% python3 -q
>>> import numpy as np
>>> import numpy.linalg as la
>>> np.set_printoptions(precision=3, suppress=True, linewidth=100)
>>> tidy = lambda a: np.round(a, 3) + 0
>>> data = np.load("w.npy")
>>> data
array([[-1.1, -0.2, -0.1, -3.3],
       [ 0.8, -1.1,  0.5, -3.9],
       [ 0.4, -0.4, -0.7,  1.2],
       [ 0.8, -0.5,  0.3,  0.3]])
>>> rng = np.random.default_rng(44013)
>>> lab = rng.permutation(4)
>>> lab
array([3, 2, 1, 0])
>>> out = data[lab][:, lab]
>>> out
array([[ 0.3,  0.3, -0.5,  0.8],
       [ 1.2, -0.7, -0.4,  0.4],
       [-3.9,  0.5, -1.1,  0.8],
       [-3.3, -0.1, -0.2, -1.1]])
>>> np.diag(out)
array([ 0.3, -0.7, -1.1, -1.1])
>>> tidy(np.sort(np.abs(la.eigvals(out))))
array([0.655, 0.799, 1.667, 1.667])
>>> M = np.load("data.npy")
>>> M
array([[1, 1, 8, 8],
       [5, 2, 7, 4],
       [5, 4, 0, 4]])
>>> W1 = np.array([[0, 0], [-1, -1], [2, 2], [2, 1]])
>>> beta = np.array([0, -1])
>>> hid = np.maximum(M @ W1 + beta, 0)
>>> tidy((hid > 0).mean(axis=0))
array([1.   , 0.667])
>>> (hid > 0).astype(int)
array([[1, 1],
       [1, 1],
       [1, 0]])
>>> hid
array([[31, 22],
       [20, 15],
       [ 4,  0]])
>>> basis = np.array([[3, 2, 1], [0, 2, 2]])
>>> (hid @ basis).round(6).argmax(axis=1)
array([1, 1, 0])
>>> W1 @ basis
array([[ 0,  0,  0],
       [-3, -4, -3],
       [ 6,  8,  6],
       [ 6,  6,  4]])
>>> hid @ basis
array([[ 93, 106,  75],
       [ 60,  70,  50],
       [ 12,   8,   4]])
>>> mat = np.array([[0, 45, 15, -5], [0, 18, 6, -2], [0, 27, 9, -3], [0, 0, 0, 0]])
>>> mat
array([[ 0, 45, 15, -5],
       [ 0, 18,  6, -2],
       [ 0, 27,  9, -3],
       [ 0,  0,  0,  0]])
>>> def softmax(z):
...     e = np.exp(z - z.max(axis=-1, keepdims=True))
...     return e / e.sum(axis=-1, keepdims=True)
... 
>>> tidy(softmax(10 * mat[0]))
array([0., 1., 0., 0.])
>>> tidy(softmax(mat[0] + 3))
array([0., 1., 0., 0.])
>>> tidy(softmax(mat[0]))
array([0., 1., 0., 0.])
>>> scores = mat @ mat.T / np.sqrt(4)
>>> softmax(scores).round(6).argmax(axis=1)
array([0, 0, 0, 0])
>>> tidy(softmax(scores))
array([[1.  , 0.  , 0.  , 0.  ],
       [1.  , 0.  , 0.  , 0.  ],
       [1.  , 0.  , 0.  , 0.  ],
       [0.25, 0.25, 0.25, 0.25]])
>>> out = data / la.norm(data, axis=1, keepdims=True)
>>> C2 = out @ out.T
>>> (C2 - 2 * np.eye(4)).round(6).argmax(axis=1)
array([1, 0, 3, 2])
>>> tidy(np.degrees(np.arccos(np.clip(C2[3, 0], -1, 1))))
np.float64(119.948)
>>> tidy(C2[3])
array([-0.499,  0.04 ,  0.432,  1.   ])
>>> rk = la.matrix_rank(mat)
>>> rk
np.int64(1)
>>> N = la.svd(mat)[2][rk:].T
>>> [int(la.matrix_rank(mat[:i])) for i in range(1, len(mat) + 1)]
[1, 1, 1, 1]
>>> np.allclose(mat @ N, 0)
True
>>> [int(la.matrix_rank(np.delete(mat, i, axis=0))) for i in range(4)]
[1, 1, 1, 1]
>>> la.matrix_rank(mat.T @ mat), la.matrix_rank(mat @ mat.T)
(np.int64(1), np.int64(1))
>>> proj = np.triu(np.array([[-2, -2, 0, -4], [2, 2, 0, 1], [-4, 4, -3, -5], [2, 2, 3, 5]]), 1) + np.eye(4)
>>> out = proj @ mat @ la.inv(proj)
>>> np.trace(out), np.trace(mat)
(np.float64(27.0), np.int64(27))
>>> proj @ mat - mat @ proj
array([[  0., -36., -12.,  34.],
       [  0.,   0.,   0.,  12.],
       [  0.,   0.,   0.,  18.],
       [  0.,   0.,   0.,   0.]])
>>> tidy(la.det(out))
np.float64(0.0)
>>> tidy(np.abs(la.eigvals(mat)).max())
np.float64(27.0)
>>> tidy(np.sort(np.abs(la.eigvals(mat))))
array([ 0.,  0.,  0., 27.])
>>> mat @ mat
array([[   0, 1215,  405, -135],
       [   0,  486,  162,  -54],
       [   0,  729,  243,  -81],
       [   0,    0,    0,    0]])
>>> la.matrix_power(mat, 2)
array([[   0, 1215,  405, -135],
       [   0,  486,  162,  -54],
       [   0,  729,  243,  -81],
       [   0,    0,    0,    0]])
>>> np.trace(mat)
np.int64(27)
>>> assert mat == mat.T
Traceback (most recent call last):
  File "<python-input-56>", line 1, in <module>
    assert mat == mat.T
           ^^^^^^^^^^^^
ValueError: The truth value of an array with more than one element is ambiguous. Use a.any() or a.all()
>>> np.allclose(mat, mat.T)
False
>>> m1 = np.load("run1.npy")
>>> m1
array([[ -6.887,  -8.001,  -7.937],
       [ -4.151,  -0.858,   0.208],
       [ 11.345,  13.328,   4.31 ],
       [ -0.941,   4.892,   5.557],
       [  3.265,   5.828,   2.006],
       [ -5.477,  -3.919,  -3.097],
       [ -5.667,  -6.162,  -6.459],
       [ -4.159,  -0.955,   0.063],
       [ -3.288,   0.568,   1.454],
       [  3.669,   4.94 ,   0.102],
       [-12.688, -15.005, -12.183],
       [ -5.086,   0.498,   3.499],
       [-10.084, -11.885, -10.316],
       [  0.215,   2.106,  -0.289],
       [ -7.405,  -5.183,  -2.807],
       [  3.175,   2.334,  -3.475],
       [ -5.031,  -4.699,  -4.881],
       [ -4.621,  -0.03 ,   2.096],
       [ -3.193,  -0.158,   0.178],
       [ -1.577,   3.695,   4.406],
       [ -4.417,  -2.117,  -1.488],
       [ -3.123,  -1.068,  -1.362],
       [ -2.724,   0.229,   0.235],
       [ -7.745,  -4.795,  -1.779]])
>>> cen = (m1 - m1.mean(axis=0)) / m1.std(axis=0)
>>> np.argwhere(np.abs(cen) > 2)
array([[ 2,  0],
       [ 2,  1],
       [10,  1],
       [10,  2],
       [12,  2]])
>>> cen.std(axis=0)
array([1., 1., 1.])
>>> beta = la.lstsq(np.delete(cen, 1, axis=1), cen[:, 1])[0]
>>> np.abs(beta).argmax()
np.int64(0)
>>> tidy(beta)
array([0.628, 0.473])
>>> tidy(1 - np.var(cen[:, 1] - np.delete(cen, 1, axis=1) @ beta))
np.float64(1.0)
>>> proj = m1 @ la.solve(m1.T @ m1, m1.T)
>>> tidy(proj @ m1[:, 0])
array([ -6.887,  -4.151,  11.345,  -0.941,   3.265,  -5.477,  -5.667,  -4.159,  -3.288,   3.669,
       -12.688,  -5.086, -10.084,   0.215,  -7.405,   3.175,  -5.031,  -4.621,  -3.193,  -1.577,
        -4.417,  -3.123,  -2.724,  -7.745])
>>> np.allclose(proj @ proj, proj)
True
>>> lab = m1[:, 2] > np.median(m1[:, 2])
>>> f = m1[lab].mean(axis=0) - m1[~lab].mean(axis=0)
>>> ((m1 - m1.mean(axis=0)) @ f > 0).astype(int)
array([0, 1, 1, 1, 1, 0, 0, 1, 1, 1, 0, 1, 0, 1, 0, 1, 0, 1, 1, 1, 0, 1, 1, 0])
>>> tidy(f)
array([4.473, 7.531, 6.682])
>>> A = np.eye(4, dtype=int)[rng.permutation(4)]
>>> A
array([[0, 1, 0, 0],
       [0, 0, 1, 0],
       [0, 0, 0, 1],
       [1, 0, 0, 0]])
>>> x = np.array([-4, 3, 3, 9])
>>> y = A @ x
>>> y
array([ 3,  3,  9, -4])
>>> tidy(la.solve(A.T, A[1]))
array([0., 1., 0., 0.])
>>> A.sum(axis=1)
array([1, 1, 1, 1])
>>> la.matrix_power(A, 100)
array([[1, 0, 0, 0],
       [0, 1, 0, 0],
       [0, 0, 1, 0],
       [0, 0, 0, 1]])
>>> pr = np.eye(4)[1]
>>> for _ in range(6):
...     pr = pr @ A
...     print(pr.round(3))
... 
[0. 0. 1. 0.]
[0. 0. 0. 1.]
[1. 0. 0. 0.]
[0. 1. 0. 0.]
[0. 0. 1. 0.]
[0. 0. 0. 1.]
>>> A[:, 3] @ A[:, 1]
np.int64(0)
>>> A @ A.T
array([[1, 0, 0, 0],
       [0, 1, 0, 0],
       [0, 0, 1, 0],
       [0, 0, 0, 1]])
>>> A.T @ A
array([[1, 0, 0, 0],
       [0, 1, 0, 0],
       [0, 0, 1, 0],
       [0, 0, 0, 1]])
>>> x = np.array([0, 1, 1, 0])
>>> A.T @ (A @ x)
array([0, 1, 1, 0])
>>> [p for p in range(1, 25) if np.allclose(la.matrix_power(A, p), np.eye(4))]
[4, 8, 12, 16, 20, 24]
>>> tidy(la.norm(x)), tidy(la.norm(A @ x))
(np.float64(1.414), np.float64(1.414))
>>> proj = np.triu(np.array([[3, 1, 1, 3], [1, 0, 3, 3], [3, 2, 1, 1], [2, 0, 0, 3]]), 1) + np.eye(4)
>>> out = proj @ A @ la.inv(proj)
>>> np.trace(out), np.trace(A)
(np.float64(0.0), np.int64(0))
>>> F = np.loadtxt("mat.csv", delimiter=",")
>>> F
array([[0., 3., 1., 1.],
       [1., 2., 0., 0.],
       [3., 0., 3., 0.]])
>>> f, r1 = F[2], F[0]
>>> f @ r1
np.float64(3.0)
>>> pr = (f @ r1) / (f @ f) * f
>>> np.outer(f, r1)
array([[0., 9., 3., 3.],
       [0., 0., 0., 0.],
       [0., 9., 3., 3.],
       [0., 0., 0., 0.]])
>>> tidy(la.norm(f + r1) ** 2 + la.norm(f - r1) ** 2)
np.float64(58.0)
>>> r1 - pr
array([-0.5,  3. ,  0.5,  1. ])
>>> la.matrix_rank(np.outer(f, r1))
np.int64(1)
>>> pr
array([0.5, 0. , 0.5, 0. ])
>>> (r1 - pr) @ f
np.float64(0.0)
>>> ang = np.radians(15)
>>> R = np.eye(4)
>>> R[1, 1] = R[2, 2] = np.cos(ang)
>>> R[1, 2], R[2, 1] = -np.sin(ang), np.sin(ang)
>>> tidy(R)
array([[ 1.   ,  0.   ,  0.   ,  0.   ],
       [ 0.   ,  0.966, -0.259,  0.   ],
       [ 0.   ,  0.259,  0.966,  0.   ],
       [ 0.   ,  0.   ,  0.   ,  1.   ]])
>>> out = F @ R.T
>>> tidy(la.svd(F, compute_uv=False)), tidy(la.svd(out, compute_uv=False))
(array([4.564, 3.455, 1.109]), array([4.564, 3.455, 1.109]))
>>> np.allclose(F @ F.T, out @ out.T)
True
>>> tidy(np.abs(out - F).max(axis=0))
array([0.   , 0.776, 0.742, 0.   ])
>>> tidy(out)
array([[ 0.   ,  2.639,  1.742,  1.   ],
       [ 1.   ,  1.932,  0.518,  0.   ],
       [ 3.   , -0.776,  2.898,  0.   ]])
>>> out = np.array([[2, 2, -1], [-1, 2, 1], [2, 1, 2], [1, -1, -1]])
>>> out.T @ F.T
array([[ 0.,  0., 12.],
       [ 6.,  6.,  9.],
       [ 4.,  1.,  3.]])
>>> np.einsum("ik,kj->ij", F, out)
array([[ 0.,  6.,  4.],
       [ 0.,  6.,  1.],
       [12.,  9.,  3.]])
>>> F @ out
array([[ 0.,  6.,  4.],
       [ 0.,  6.,  1.],
       [12.,  9.,  3.]])
>>> np.einsum("ik,kj->ji", F, out)
array([[ 0.,  0., 12.],
       [ 6.,  6.,  9.],
       [ 4.,  1.,  3.]])
>>> J = np.loadtxt("a.csv", delimiter=",")
>>> tidy(J)
array([[ 0.132, -0.221, -0.221, -0.132],
       [-0.221,  0.368,  0.368,  0.221],
       [-0.221,  0.368,  0.368,  0.221],
       [-0.132,  0.221,  0.221,  0.132]])
>>> rk = la.matrix_rank(J)
>>> rk
np.int64(1)
>>> N = la.svd(J)[2][rk:].T
>>> [int(la.matrix_rank(J[:i])) for i in range(1, len(J) + 1)]
[1, 1, 1, 1]
>>> U, sv, Vt = la.svd(J)
>>> tidy(sv)
array([1., 0., 0., 0.])
>>> out = U[:, :1] @ np.diag(sv[:1]) @ Vt[:1]
>>> tidy(la.norm(J - out) / la.norm(J))
np.float64(0.0)
>>> la.matrix_rank(out)
np.int64(1)
>>> X = np.load("arr.npy")
>>> tidy(X)
array([[0.333, 0.333, 0.   , 0.333],
       [0.333, 0.667, 0.   , 0.   ],
       [0.   , 0.   , 1.   , 0.   ],
       [0.5  , 0.   , 0.   , 0.5  ]])
>>> ev, V = la.eig(X)
>>> tidy(X @ V[:, 0] - ev[0] * V[:, 0])
array([0., 0., 0., 0.])
>>> tidy(np.prod(ev))
np.float64(-0.056)
>>> tidy(ev)
array([-0.094,  1.   ,  0.594,  1.   ])
>>> tidy(np.sort(la.eigvals(la.inv(X))))
array([-10.685,   1.   ,   1.   ,   1.685])
